$ python3 -q
>>> import numpy as np
>>> np.set_printoptions(precision=3, suppress=True, linewidth=100, floatmode="fixed")
>>> M = 0.5 ** np.abs(np.subtract.outer(np.arange(4), np.arange(4)))
>>> M
array([[1.000, 0.500, 0.250, 0.125],
       [0.500, 1.000, 0.500, 0.250],
       [0.250, 0.500, 1.000, 0.500],
       [0.125, 0.250, 0.500, 1.000]])
>>> O, evecs = np.linalg.qr(M[:, :2])[0], np.linalg.qr(M[:, 2:])[0]
>>> sig = np.linalg.svd(O.T @ evecs, compute_uv=False)
>>> np.degrees(np.arccos(sig.clip(0, 1)))
array([34.917, 86.671])
>>> (sig > 0.9).sum()
np.int64(0)
>>> round(np.linalg.norm(O @ O.T - evecs @ evecs.T, 2), 3)
np.float64(0.998)
>>> sig
array([0.820, 0.058])
>>> Lm = np.linalg.cholesky(M)
>>> np.diag(Lm) ** 2
array([1.000, 0.750, 0.750, 0.750])
>>> M / np.sqrt(np.outer(np.diag(M), np.diag(M)))
array([[1.000, 0.500, 0.250, 0.125],
       [0.500, 1.000, 0.500, 0.250],
       [0.250, 0.500, 1.000, 0.500],
       [0.125, 0.250, 0.500, 1.000]])
>>> rng = np.random.default_rng(2479)
>>> labels = rng.permutation(4)
>>> M2 = M[:, labels] * rng.choice([-1, 1], 4)
>>> M2
array([[-0.125, -1.000,  0.250, -0.500],
       [-0.250, -0.500,  0.500, -1.000],
       [-0.500, -0.250,  1.000, -0.500],
       [-1.000, -0.125,  0.500, -0.250]])
>>> U, _, Vt = np.linalg.svd(M.T @ M2)
>>> np.round(U @ Vt, 3) + 0
array([[ 0.000, -1.000,  0.000,  0.000],
       [ 0.000,  0.000,  0.000, -1.000],
       [ 0.000,  0.000,  1.000,  0.000],
       [-1.000,  0.000,  0.000,  0.000]])
>>> np.round(np.linalg.lstsq(M, M2)[0], 3) + 0
array([[ 0.000, -1.000,  0.000,  0.000],
       [ 0.000,  0.000,  0.000, -1.000],
       [ 0.000,  0.000,  1.000,  0.000],
       [-1.000,  0.000,  0.000,  0.000]])
>>> labels
array([3, 0, 2, 1])
